% python3 -q
>>> import numpy as np
>>> np.set_printoptions(precision=3, suppress=True, linewidth=120, legacy="1.25")
>>> arr = np.array([[0, 0, 0, 3, 0, 0],
...     [0, 0, 0, 0, -3, 0],
...     [0, 0, 0, 0, 0, 3],
...     [0, 0, 0, 0, 0, 0],
...     [0, 0, 0, 0, 0, 0],
...     [0, 0, -1, 0, 0, 0]])
>>> np.abs(np.diag(np.linalg.qr(arr)[1])) > 1e-9
array([False, False,  True, False, False,  True])
>>> try:
...     np.linalg.inv(arr)
... except np.linalg.LinAlgError as e:
...     print(e)
... 
Singular matrix
>>> round(float(np.trace(np.linalg.pinv(arr) @ arr)), 3)
4.0
>>> np.unique(arr.round(6), axis=0).shape
(5, 6)
>>> left, sigma, vt = np.linalg.svd(arr, full_matrices=False)
>>> np.cumsum(sigma ** 2) / np.sum(sigma ** 2)
array([0.321, 0.643, 0.964, 1.   , 1.   , 1.   ])
>>> np.round(np.sqrt((sigma ** 2).sum()), 3), round(float(np.linalg.norm(arr)), 3)
(5.292, 5.292)
>>> arr @ arr
array([[ 0,  0,  0,  0,  0,  0],
       [ 0,  0,  0,  0,  0,  0],
       [ 0,  0, -3,  0,  0,  0],
       [ 0,  0,  0,  0,  0,  0],
       [ 0,  0,  0,  0,  0,  0],
       [ 0,  0,  0,  0,  0, -3]])
>>> left, sigma, vt = np.linalg.svd(arr)
>>> np.argmax(sigma[:-1] / (sigma[1:] + 1e-6)) + 1
4
>>> Y = left[:, :4] @ np.diag(sigma[:4]) @ vt[:4]
>>> np.linalg.matrix_rank(arr, rtol=0.05)
4
>>> np.abs(arr - Y).max()
0.0
>>> E = np.load("case3.npy")
>>> E
array([[-0.149, -0.638, -0.128, -0.638, -0.383],
       [-0.638,  0.645, -0.071, -0.355, -0.213],
       [-0.128, -0.071,  0.986, -0.071, -0.043],
       [-0.638, -0.355, -0.071,  0.645, -0.213],
       [-0.383, -0.213, -0.043, -0.213,  0.872]])
>>> evals, evecs = np.linalg.eigh(E)
>>> np.linalg.eigvalsh(E @ E)
array([1., 1., 1., 1., 1.])
>>> np.linalg.svd(E, compute_uv=False)
array([1., 1., 1., 1., 1.])
>>> evals.sum(), np.trace(E)
(3.0, 3.0)
>>> np.linalg.eigvalsh(E + 2 * np.eye(5))
array([1., 3., 3., 3., 3.])
>>> (evals > 1e-8).sum(), (evals < -1e-8).sum()
(4, 1)
>>> evals, evecs = np.linalg.eigh(E)
>>> x0 = np.array([3, 2, 3, 1, 0])
>>> np.linalg.eigvalsh(E[1:, 1:])
array([0.149, 1.   , 1.   , 1.   ])
>>> round(x0 @ E @ x0, 3)
-5.723
>>> print(np.allclose(E, E.T))
True
>>> E.inv()
Traceback (most recent call last):
  File "<python-input-29>", line 1, in <module>
    E.inv()
    ^^^^^
AttributeError: 'numpy.ndarray' object has no attribute 'inv'
>>> assert E == E.T
Traceback (most recent call last):
  File "<python-input-30>", line 1, in <module>
    assert E == E.T
           ^^^^^^^^
ValueError: The truth value of an array with more than one element is ambiguous. Use a.any() or a.all()
>>> print(np.trace(E))
3.0
>>> np.linalg.matrix_power(E, 3)
array([[-0.149, -0.638, -0.128, -0.638, -0.383],
       [-0.638,  0.645, -0.071, -0.355, -0.213],
       [-0.128, -0.071,  0.986, -0.071, -0.043],
       [-0.638, -0.355, -0.071,  0.645, -0.213],
       [-0.383, -0.213, -0.043, -0.213,  0.872]])
>>> np.allclose(E @ E.T, E.T @ E)
True
>>> round(float(np.abs(np.linalg.eigvals(E)).max()), 3)
1.0
>>> np.round(E @ E, 3) + 0
array([[1., 0., 0., 0., 0.],
       [0., 1., 0., 0., 0.],
       [0., 0., 1., 0., 0.],
       [0., 0., 0., 1., 0.],
       [0., 0., 0., 0., 1.]])
>>> rng = np.random.default_rng(224)
>>> idx = rng.permutation(5)
>>> idx
array([3, 0, 4, 2, 1])
>>> Y = E[idx][:, idx]
>>> round(np.linalg.det(Y), 3), round(float(np.linalg.det(E[idx])), 3)
(-1.0, -1.0)
>>> evals, evecs = np.linalg.eig(E)
>>> np.round(E @ evecs[:, 0] - evals[0] * evecs[:, 0], 3) + 0
array([0., 0., 0., 0., 0.])
>>> print(np.sort(np.linalg.eigvals(np.linalg.inv(E))))
[-1.  1.  1.  1.  1.]
>>> Q, _ = np.linalg.qr(np.array([[-1.4, 0.9, 0.4], [0.4, -0.2, 0.2], [-0.6, -0.5, 0.2]]))
>>> A = 2 * Q
>>> print(A)
[[-1.778 -0.768  0.499]
 [ 0.508  0.079  1.933]
 [-0.762  1.845  0.125]]
>>> r0, r1 = A[2], A[1]
>>> print(round(float(r0 @ r0), 3))
4.0
>>> pr = (r0 @ r1) / (r0 @ r0) * r0
>>> pr.round(3) + 0
array([0., 0., 0.])
>>> np.linalg.matrix_rank(np.outer(r0, r1))
1
>>> np.outer(r0, r1)
array([[-0.387, -0.06 , -1.473],
       [ 0.937,  0.146,  3.566],
       [ 0.063,  0.01 ,  0.241]])
>>> round(float(np.linalg.norm(r0 + r1) ** 2 + np.linalg.norm(r0 - r1) ** 2), 3)
16.0
>>> print((r1 - pr) @ r0)
0.0
>>> r1 - pr
array([0.508, 0.079, 1.933])
